$ ipython --no-banner

In [1]: import numpy as np

In [2]: np.set_printoptions(precision=3, suppress=True, linewidth=140, floatmode="fixed")

In [3]: data = np.load("sample5.npy")

In [4]: print(data)
[[ 3.997  2.246  0.331]
 [ 3.515  2.401 -0.150]
 [ 4.967  3.162 -0.998]
 [-2.489 -2.001  0.949]
 [-0.656 -0.395  0.760]
 [-1.045 -0.769 -0.564]
 [-5.943 -3.081 -0.015]
 [ 2.158  1.767  0.284]
 [ 1.025 -0.838  1.701]
 [-6.236 -4.116  1.107]
 [ 2.902  1.077  1.248]
 [-5.560 -4.776  0.220]
 [-4.614 -1.287 -1.748]
 [-0.593 -0.632  1.245]
 [ 5.220  2.106  0.791]
 [-2.281 -2.371  1.109]
 [-3.985 -2.690  0.593]
 [-3.549 -1.858 -1.201]
 [ 2.811  0.473  1.464]
 [-0.499 -1.218  0.674]
 [-2.167 -2.577  0.705]
 [-3.808 -1.213 -1.343]]

In [5]: gram = np.cov(data, rowvar=False)

In [6]: print(gram.shape)
(3, 3)

In [7]: print(np.corrcoef(data.T))
[[ 1.000  0.933  0.206]
 [ 0.933  1.000 -0.078]
 [ 0.206 -0.078  1.000]]

In [8]: print(gram)
[[13.191  7.393  0.723]
 [ 7.393  4.757 -0.165]
 [ 0.723 -0.165  0.931]]

In [9]: print(np.argsort(-data.std(axis=0).round(6), kind="stable"))
[0 1 2]

In [10]: print(np.polyfit(data[:, 0], data[:, 2], 1))
[0.055 0.367]

In [11]: M = np.array([[8.02, 0.0, -4.0, 8.0, -1.0, -8.0],
    ...:     [5.0, 9.02, 5.0, 0.0, -7.0, -8.0],
    ...:     [-3.0, 4.0, -2.98, -9.0, 5.0, -4.0],
    ...:     [-5.0, -9.0, -6.0, -8.98, 1.0, 5.0],
    ...:     [-2.0, -8.0, -7.0, -5.0, 1.02, -1.0],
    ...:     [8.0, 0.0, -4.0, 8.0, -1.0, -7.98]])

In [12]: ang = np.radians(45)

In [13]: r_ = np.eye(6)

In [14]: r_[4, 4] = r_[5, 5] = np.cos(ang)

In [15]: r_[4, 5], r_[5, 4] = -np.sin(ang), np.sin(ang)

In [16]: print(r_)
[[ 1.000  0.000  0.000  0.000  0.000  0.000]
 [ 0.000  1.000  0.000  0.000  0.000  0.000]
 [ 0.000  0.000  1.000  0.000  0.000  0.000]
 [ 0.000  0.000  0.000  1.000  0.000  0.000]
 [ 0.000  0.000  0.000  0.000  0.707 -0.707]
 [ 0.000  0.000  0.000  0.000  0.707  0.707]]

In [17]: A2 = M @ r_.T

In [18]: print(np.allclose(np.linalg.norm(M, axis=1), np.linalg.norm(A2, axis=1)))
True

In [19]: print(np.allclose(M @ M.T, A2 @ A2.T))
True
